$ python -q
>>> import numpy as np
>>> import numpy.linalg as la
>>> np.set_printoptions(precision=2, suppress=True, linewidth=100)
>>> mat = np.diag(10 * np.array([-1, -1, 3, 0])) + np.array([[1, 3, -4, -3], [-5, 2, 0, 4], [2, 4, -1, 3], [3, 0, -4, -3]])
>>> mat
array([[-9,  3, -4, -3],
       [-5, -8,  0,  4],
       [ 2,  4, 29,  3],
       [ 3,  0, -4, -3]])
>>> vec = np.array([-2, 3, 2, -2])
>>> y = mat @ vec
>>> c, lr = np.zeros(4), 1 / la.norm(mat, 2) ** 2
>>> for i in range(6):
...     c -= lr * mat.T @ (mat @ c - y)
...     if i % 2 == 0: print(i, round(la.norm(mat @ c - y), 2))
... 
0 35.83
2 28.92
4 23.34
>>> round(float(la.cond(mat)), 2)
14.83
>>> other = np.array([[1, -9], [8, -8], [2, -5], [-1, -7]])
>>> np.einsum("ij->j", mat)
array([-9, -1, 21,  1])
>>> np.einsum("ik,kj->ij", mat, other)
array([[  10,   98],
       [ -73,   81],
       [  89, -216],
       [  -2,   14]])
>>> la.matrix_rank(mat @ other)
np.int64(2)
>>> np.einsum("ij,ij->i", mat, mat)
array([115, 105, 870,  34])
>>> mat @ other
array([[  10,   98],
       [ -73,   81],
       [  89, -216],
       [  -2,   14]])
>>> other.T @ mat.T
array([[  10,  -73,   89,   -2],
       [  98,   81, -216,   14]])
>>> O, Rm = la.qr(mat)
>>> Rm
array([[ 10.91,   1.93,   7.52,   0.37],
       [  0.  ,   9.24,   9.69,  -3.22],
       [  0.  ,   0.  , -26.88,  -5.19],
       [  0.  ,   0.  ,   0.  ,  -2.37]])
>>> round(abs(Rm[0, 0]), 2), round(la.norm(mat[:, 0]), 2)
(np.float64(10.91), np.float64(10.91))
>>> np.allclose(Rm.T @ Rm, mat.T @ mat)
True
>>> np.trace(O @ O.T)
np.float64(4.0)
>>> other = mat / np.sqrt((mat ** 2).mean(axis=1, keepdims=True))
>>> other[2]
array([0.14, 0.27, 1.97, 0.2 ])
>>> t3 = np.stack([mat, 2 * mat, mat[::-1]])
>>> la.matrix_rank(t3)
array([4, 4, 4])
>>> t3.sum(axis=0)
array([[-24,   9, -16, -12],
       [-13, -20,  29,  15],
       [  1,   4,  87,  13],
       [  0,   3, -16, -12]])
>>> (t3 @ mat.T).shape
(3, 4, 4)
>>> la.norm(t3, axis=(1, 2))
array([33.53, 67.05, 33.53])
>>> la.det(t3)
array([  -6417., -102672.,   -6417.])
>>> np.einsum("bij,cij->bc", t3, t3)
array([[1124, 2248,  -64],
       [2248, 4496, -128],
       [ -64, -128, 1124]])
>>> F = np.loadtxt("sample14.csv", delimiter=",")
>>> F
array([[ 0.99,  1.66,  0.52],
       [ 1.58,  2.12,  0.6 ],
       [ 2.25,  3.6 ,  1.22],
       [-1.47, -2.09, -0.58],
       [ 0.13,  0.41,  0.07],
       [ 4.18,  5.81,  2.13],
       [-3.41, -5.04, -1.84],
       [ 2.45,  3.46,  1.15],
       [-0.35, -0.58, -0.09],
       [-4.26, -6.13, -2.25],
       [-2.03, -3.16, -1.02],
       [-0.46, -0.79, -0.25],
       [ 1.71,  2.4 ,  0.77],
       [ 4.44,  7.07,  2.17],
       [ 0.87,  1.3 ,  0.21],
       [-2.75, -4.15, -1.4 ],
       [ 1.13,  1.84,  0.56],
       [-3.26, -5.11, -1.68]])
>>> la.svd(F, compute_uv=False)
array([19.69,  0.55,  0.37])
>>> np.unravel_index(np.abs(F).argmax(), F.shape)
(np.int64(13), np.int64(1))
>>> F.mean(axis=0)
array([0.1 , 0.15, 0.02])
>>> F.sum(axis=0)
array([1.74, 2.62, 0.29])
